$ python3 -q
>>> import numpy as np
>>> np.set_printoptions(precision=3, suppress=True, linewidth=160, floatmode="fixed")
>>> rnd = lambda a: np.round(a, 3) + 0
>>> m1 = np.load("mat.npy")
>>> print(rnd(m1))
[[ 1.000  0.000  0.000  0.000  0.000  0.000  0.000  0.000  0.000  0.000  0.000]
 [ 0.000  1.000  0.000  0.000  0.000  0.000  0.000  0.000  0.000  0.000  0.000]
 [ 0.000  0.000  1.000  0.000  0.000  0.000  0.000  0.000  0.000  0.000  0.000]
 [ 0.000  0.000  0.000  0.966  0.000  0.000  0.000  0.000 -0.259  0.000  0.000]
 [ 0.000  0.000  0.000  0.000  1.000  0.000  0.000  0.000  0.000  0.000  0.000]
 [ 0.000  0.000  0.000  0.000  0.000  1.000  0.000  0.000  0.000  0.000  0.000]
 [ 0.000  0.000  0.000  0.000  0.000  0.000  1.000  0.000  0.000  0.000  0.000]
 [ 0.000  0.000  0.000  0.000  0.000  0.000  0.000  1.000  0.000  0.000  0.000]
 [ 0.000  0.000  0.000  0.259  0.000  0.000  0.000  0.000  0.966  0.000  0.000]
 [ 0.000  0.000  0.000  0.000  0.000  0.000  0.000  0.000  0.000  1.000  0.000]
 [ 0.000  0.000  0.000  0.000  0.000  0.000  0.000  0.000  0.000  0.000  1.000]]
>>> print(np.unravel_index(np.abs(m1).argmax(), m1.shape))
(np.int64(0), np.int64(0))
>>> print(np.abs(m1).max())
1.0
>>> print(m1.shape)
(11, 11)
>>> print(rnd(np.diff(m1, axis=0)))
[[-1.000  1.000  0.000  0.000  0.000  0.000  0.000  0.000  0.000  0.000  0.000]
 [ 0.000 -1.000  1.000  0.000  0.000  0.000  0.000  0.000  0.000  0.000  0.000]
 [ 0.000  0.000 -1.000  0.966  0.000  0.000  0.000  0.000 -0.259  0.000  0.000]
 [ 0.000  0.000  0.000 -0.966  1.000  0.000  0.000  0.000  0.259  0.000  0.000]
 [ 0.000  0.000  0.000  0.000 -1.000  1.000  0.000  0.000  0.000  0.000  0.000]
 [ 0.000  0.000  0.000  0.000  0.000 -1.000  1.000  0.000  0.000  0.000  0.000]
 [ 0.000  0.000  0.000  0.000  0.000  0.000 -1.000  1.000  0.000  0.000  0.000]
 [ 0.000  0.000  0.000  0.259  0.000  0.000  0.000 -1.000  0.966  0.000  0.000]
 [ 0.000  0.000  0.000 -0.259  0.000  0.000  0.000  0.000 -0.966  1.000  0.000]
 [ 0.000  0.000  0.000  0.000  0.000  0.000  0.000  0.000  0.000 -1.000  1.000]]
